% ipython --no-banner

In [1]: import numpy as np

In [2]: from numpy import linalg as LA

In [3]: np.set_printoptions(precision=2, suppress=True, linewidth=100, legacy="1.25")

In [4]: rnd = lambda a: np.round(a, 2) + 0

In [5]: arr = np.load("block18.npy")

In [6]: print(arr)
[[-7  6 -7  6  5  0  2  8 -5 -6  5  2  9  7  6]
 [ 5  6 -7  3  6 -9  8  0  0  0  0 -3 -1  0  0]
 [-4  3  2  0 -1 -4 -2 -7 -8 -1  0 -2  3  6 -1]
 [-3 -1  2  8  4  4  0 -2  7  5  3 -3 -1  7  2]
 [-9 -7  4  0  9 -4  7 -8 -7  2  3  3  5  5  0]
 [-3 -6  0  1 -6 -5 -5  6 -2 -8  4  3 -7 -2 -1]
 [ 9 -4 -8  3  5  7  6  5 -5 -6 -7 -9 -5  1  7]
 [ 5  6 -7  3  6 -9  8  0  0  0  0 -3 -1  0  0]
 [-9 -3 -6 -2 -4 -6  7 -1  3  4  0  5  7 -5  2]]

In [7]: # rows 1 and 7 are equal

In [8]: r = LA.matrix_rank(arr)

In [9]: print(r)
8

In [10]: N = LA.svd(arr)[2][r:].T

In [11]: print(np.allclose(arr @ N, 0))
True

In [12]: print(N.shape)
(15, 7)

In [13]: rng = np.random.default_rng(1713)

In [14]: z = rng.integers(0, 3, 7)

In [15]: feats = np.array([[4, 2, 5, -6, -6, 6, -8],
    ...:     [-5, 2, -8, -6, -3, -1, 0],
    ...:     [1, -1, 3, -2, 9, -5, -8],
    ...:     [-1, -3, 7, 8, -3, 6, -1],
    ...:     [2, 2, 4, 6, 7, 4, -3],
    ...:     [-8, -4, -5, -9, 7, -6, -7],
    ...:     [3, -9, -6, -8, 9, -4, -4]]) * (z[:, None] == z)

In [16]: print(feats)
[[ 4  2  0  0 -6  0  0]
 [-5  2  0  0 -3  0  0]
 [ 0  0  3 -2  0  0 -8]
 [ 0  0  7  8  0  0 -1]
 [ 2  2  0  0  7  0  0]
 [ 0  0  0  0  0 -6  0]
 [ 0  0 -6 -8  0  0 -4]]

In [17]: vec = np.array([1, 1, -1, 1, 2, 0, 0])

In [18]: y = feats @ vec

In [19]: c, lr = np.zeros(7), 1 / LA.norm(feats, 2) ** 2

In [20]: for i in range(30):
    ...:     c -= lr * feats.T @ (feats @ c - y)
    ...:     if i % 10 == 0: print(i, round(LA.norm(feats @ c - y), 2))
    ...: 
0 12.97
10 2.28
20 1.56

In [21]: print(rnd(LA.cond(feats)))
16.51

In [22]: Uu, sig, vt = LA.svd(arr)

In [23]: print(rnd(sig))
[29.64 28.49 21.08 20.59 16.95 15.95 13.18  7.88  0.  ]

In [24]: B = Uu[:, :8] @ np.diag(sig[:8]) @ vt[:8]

In [25]: print(LA.matrix_rank(B))
8

In [26]: print(rnd(B))
[[-7.  6. -7.  6.  5.  0.  2.  8. -5. -6.  5.  2.  9.  7.  6.]
 [ 5.  6. -7.  3.  6. -9.  8.  0.  0.  0.  0. -3. -1.  0.  0.]
 [-4.  3.  2.  0. -1. -4. -2. -7. -8. -1.  0. -2.  3.  6. -1.]
 [-3. -1.  2.  8.  4.  4.  0. -2.  7.  5.  3. -3. -1.  7.  2.]
 [-9. -7.  4.  0.  9. -4.  7. -8. -7.  2.  3.  3.  5.  5.  0.]
 [-3. -6.  0.  1. -6. -5. -5.  6. -2. -8.  4.  3. -7. -2. -1.]
 [ 9. -4. -8.  3.  5.  7.  6.  5. -5. -6. -7. -9. -5.  1.  7.]
 [ 5.  6. -7.  3.  6. -9.  8.  0.  0.  0.  0. -3. -1.  0.  0.]
 [-9. -3. -6. -2. -4. -6.  7. -1.  3.  4.  0.  5.  7. -5.  2.]]

In [27]: print(rnd(LA.norm(arr - B) / LA.norm(arr)))
0.0

In [28]: print(LA.matrix_rank(arr, rtol=0.05))
8
